$ python -q
>>> import numpy as np
>>> np.set_printoptions(precision=1, suppress=True, linewidth=200)
>>> tidy = lambda a: np.round(a, 1) + 0
>>> J = np.loadtxt("arr.csv", delimiter=",")
>>> print(tidy(J))
[[-0.1 -0.5 -0.5 -0.7]
 [-0.5  0.8 -0.2 -0.3]
 [-0.5 -0.2  0.8 -0.3]
 [-0.7 -0.3 -0.3  0.6]]
>>> # symmetric
>>> W1 = np.array([[2, -1, 0, -1, -1, -2],
...     [0, -2, 1, 1, 2, 1],
...     [2, 2, 2, 0, 0, 2],
...     [-2, 0, 0, 0, -1, 2]])
>>> coef = np.array([4, -6, -1, -8, -7, 9])
>>> hid = np.maximum(J @ W1 + coef, 0)
>>> print(tidy(hid))
[[ 4.2  0.   0.   0.   0.   6.3]
 [ 3.2  0.   0.   0.   0.   9.7]
 [ 5.2  0.   0.3  0.   0.  10.7]
 [ 0.9  0.   0.   0.   0.  10.6]]
>>> print(tidy((hid > 0).mean(axis=0)))
[1.  0.  0.2 0.  0.  1. ]
>>> W2 = np.array([[5, 2, 7],
...     [0, -1, -3],
...     [-2, 9, -1],
...     [-3, -1, -6],
...     [-9, 5, -2],
...     [9, 6, 2]])
>>> print(W1 @ W2)
[[  4 -11  21]
 [-14  26  -3]
 [ 24  32  10]
 [ 17   3  -8]]
>>> u, r1 = J[3], J[0]
>>> print(tidy(u @ r1))
0.0
>>> p = (u @ r1) / (u @ u) * u
>>> print(tidy(np.linalg.norm(u + r1) ** 2 + np.linalg.norm(u - r1) ** 2))
4.0
>>> print(tidy(p))
[0. 0. 0. 0.]
>>> arr = np.load("m.npy")
>>> print(arr)
[[  2.1   2.1  -0.2]
 [  3.7   3.6   0. ]
 [  4.7   4.9  -0.2]
 [ -5.   -4.9   0.1]
 [ -3.7  -3.4   0. ]
 [ -0.8  -0.8   0.1]
 [ -2.1  -1.7   0. ]
 [-13.  -13.   -0.2]
 [  3.1   3.2  -0.1]
 [  0.7   0.7   0.2]
 [ -3.8  -3.6   0.2]
 [ -1.5  -1.3   0. ]
 [  6.1   6.2  -0.1]
 [  9.    8.9   0. ]
 [  6.8   6.6  -0.1]
 [  5.9   6.   -0.1]
 [ -5.2  -5.3   0. ]
 [ -0.1  -0.2   0.1]
 [ -4.6  -4.8   0.1]
 [ -0.4  -0.4   0.2]
 [  1.2   1.2   0.1]
 [  3.7   3.4   0. ]
 [  0.   -0.1  -0.1]
 [  1.6   1.8   0. ]
 [ 10.1  10.2   0. ]
 [  2.8   2.9   0.1]
 [ -1.7  -1.7   0.1]]
>>> print(tidy(arr.sum(axis=0)))
[19.6 20.5  0.2]
>>> print(np.count_nonzero(arr))
71
>>> print(np.unravel_index(np.abs(arr).argmax(), arr.shape))
(np.int64(7), np.int64(0))
>>> print(tidy(np.linalg.norm(arr)))
36.2
>>> print(tidy(arr.mean(axis=0)))
[0.7 0.8 0. ]
>>> rng = np.random.default_rng(50)
>>> idx = rng.permutation(4)
>>> print(idx)
[2 0 3 1]
>>> A2 = J[idx][:, idx]
>>> print(tidy(np.diag(A2)))
[ 0.8 -0.1  0.6  0.8]
>>> print(tidy(A2))
[[ 0.8 -0.5 -0.3 -0.2]
 [-0.5 -0.1 -0.7 -0.5]
 [-0.3 -0.7  0.6 -0.3]
 [-0.2 -0.5 -0.3  0.8]]
>>> print(np.allclose(A2, J))
False
>>> print(tidy(np.linalg.det(A2)), tidy(np.linalg.det(J[idx])))
-1.0 1.0
>>> W0 = np.load("x.npy")
>>> print(W0)
[[0. 0. 1. 2.]
 [0. 0. 4. 2.]
 [1. 4. 0. 0.]
 [2. 2. 0. 0.]]
>>> # symmetric, so the eigenvalues are real
>>> vals, V = np.linalg.eigh(J)
>>> print(tidy(vals.sum()), np.trace(J))
2.0 2.0
>>> print(tidy(np.linalg.svd(J, compute_uv=False)))
[1. 1. 1. 1.]
>>> print(tidy(np.linalg.eigvalsh(J + 4 * np.eye(4))))
[3. 5. 5. 5.]
>>> print(tidy(V.T @ V))
[[1. 0. 0. 0.]
 [0. 1. 0. 0.]
 [0. 0. 1. 0.]
 [0. 0. 0. 1.]]
>>> print(tidy(V.T @ J @ V))
[[-1.  0.  0.  0.]
 [ 0.  1.  0.  0.]
 [ 0.  0.  1.  0.]
 [ 0.  0.  0.  1.]]
>>> print([round(float(np.linalg.det(W0[:i, :i])), 2) + 0 for i in range(1, 5)])
[0.0, 0.0, 0.0, 36.0]
>>> print(np.count_nonzero(W0))
8
>>> print(W0.sum(axis=1))
[3. 6. 5. 4.]
>>> print(np.diff(W0, axis=0))
[[ 0.  0.  3.  0.]
 [ 1.  4. -4. -2.]
 [ 1. -2.  0.  0.]]
>>> print(W0.sum(axis=0))
[3. 6. 5. 4.]
>>> print(np.linalg.matrix_rank(W0))
4
>>> print(W0.shape)
(4, 4)
>>> print(W0 - W0[0])
[[ 0.  0.  0.  0.]
 [ 0.  0.  3.  0.]
 [ 1.  4. -1. -2.]
 [ 2.  2. -1. -2.]]
>>> A = np.load("run1.npy")
>>> print(A)
[[ 0.8  0.2 -0.9]
 [-1.8 -0.1  0.5]
 [ 1.2 -1.3  0.9]
 [18.  18.  26. ]
 [ 1.8 -0.6 -1.1]
 [ 0.   0.4 -0.1]
 [-1.   0.5  0.4]
 [-0.3  0.   0.9]
 [ 0.  -0.9  0.1]
 [ 0.5  0.3  0.2]
 [-0.6  0.1 -1.4]
 [ 0.9 -1.4 -0.4]
 [-0.2 -0.3 -0.6]
 [ 0.7 -0.1  1. ]
 [ 1.5  1.1  0.8]
 [ 0.4 -1.2  2.5]
 [ 0.2  1.5  0.8]
 [ 0.3 -0.7  0.3]
 [-1.9  0.5  1.1]
 [-1.4  1.5 -0.5]]
>>> # row 3 is much longer than the rest
>>> cen = (A - A.mean(axis=0)) / A.std(axis=0)
>>> print(tidy(cen.std(axis=0)))
[1. 1. 1.]
>>> coef = np.linalg.lstsq(np.delete(cen, 1, axis=1), cen[:, 1])[0]
>>> print(np.abs(coef).argmax())
1
>>> print(tidy(1 - np.var(cen[:, 1] - np.delete(cen, 1, axis=1) @ coef)))
0.9
>>> print(tidy(coef))
[0.1 0.9]
